% ipython --no-banner

In [1]: import numpy as np

In [2]: import numpy.linalg as la

In [3]: np.set_printoptions(precision=2, suppress=True, linewidth=200)

In [4]: tidy = lambda a: np.round(a, 2) + 0

In [5]: W0 = np.load("w.npy")

In [6]: W0
Out[6]: 
array([[ 3,  0,  3, -2, -1,  1, -2,  2,  0, -1],
       [ 3,  0,  3, -2, -1,  1, -2,  2,  0, -1],
       [ 2,  2, -3,  2, -3, -3, -3, -2,  2, -2]])

In [7]: Uu, sigma, Vh = la.svd(W0)

In [8]: np.argmax(sigma[:-1] / (sigma[1:] + 1e-6)) + 1
Out[8]: np.int64(2)

In [9]: tidy(sigma)
Out[9]: array([8.26, 7.6 , 0.  ])

In [10]: Y = Uu[:, :2] @ np.diag(sigma[:2]) @ Vh[:2]

In [11]: la.matrix_rank(Y)
Out[11]: np.int64(2)

In [12]: tidy(la.norm(W0 - Y) / la.norm(W0))
Out[12]: np.float64(0.0)

In [13]: tidy(Y)
Out[13]: 
array([[ 3.,  0.,  3., -2., -1.,  1., -2.,  2.,  0., -1.],
       [ 3.,  0.,  3., -2., -1.,  1., -2.,  2.,  0., -1.],
       [ 2.,  2., -3.,  2., -3., -3., -3., -2.,  2., -2.]])

In [14]: th = np.radians(15)

In [15]: R = np.eye(10)

In [16]: R[6, 6] = R[2, 2] = np.cos(th)

In [17]: R[6, 2], R[2, 6] = -np.sin(th), np.sin(th)

In [18]: tidy(R)
Out[18]: 
array([[ 1.  ,  0.  ,  0.  ,  0.  ,  0.  ,  0.  ,  0.  ,  0.  ,  0.  ,  0.  ],
       [ 0.  ,  1.  ,  0.  ,  0.  ,  0.  ,  0.  ,  0.  ,  0.  ,  0.  ,  0.  ],
       [ 0.  ,  0.  ,  0.97,  0.  ,  0.  ,  0.  ,  0.26,  0.  ,  0.  ,  0.  ],
       [ 0.  ,  0.  ,  0.  ,  1.  ,  0.  ,  0.  ,  0.  ,  0.  ,  0.  ,  0.  ],
       [ 0.  ,  0.  ,  0.  ,  0.  ,  1.  ,  0.  ,  0.  ,  0.  ,  0.  ,  0.  ],
       [ 0.  ,  0.  ,  0.  ,  0.  ,  0.  ,  1.  ,  0.  ,  0.  ,  0.  ,  0.  ],
       [ 0.  ,  0.  , -0.26,  0.  ,  0.  ,  0.  ,  0.97,  0.  ,  0.  ,  0.  ],
       [ 0.  ,  0.  ,  0.  ,  0.  ,  0.  ,  0.  ,  0.  ,  1.  ,  0.  ,  0.  ],
       [ 0.  ,  0.  ,  0.  ,  0.  ,  0.  ,  0.  ,  0.  ,  0.  ,  1.  ,  0.  ],
       [ 0.  ,  0.  ,  0.  ,  0.  ,  0.  ,  0.  ,  0.  ,  0.  ,  0.  ,  1.  ]])

In [19]: Y = W0 @ R.T

In [20]: tidy(la.svd(W0, compute_uv=False)), tidy(la.svd(Y, compute_uv=False))
Out[20]: (array([8.26, 7.6 , 0.  ]), array([8.26, 7.6 , 0.  ]))

In [21]: tidy(Y)
Out[21]: 
array([[ 3.  ,  0.  ,  2.38, -2.  , -1.  ,  1.  , -2.71,  2.  ,  0.  , -1.  ],
       [ 3.  ,  0.  ,  2.38, -2.  , -1.  ,  1.  , -2.71,  2.  ,  0.  , -1.  ],
       [ 2.  ,  2.  , -3.67,  2.  , -3.  , -3.  , -2.12, -2.  ,  2.  , -2.  ]])

In [22]: tidy(la.det(R)), tidy(np.trace(R))
Out[22]: (np.float64(1.0), np.float64(9.93))
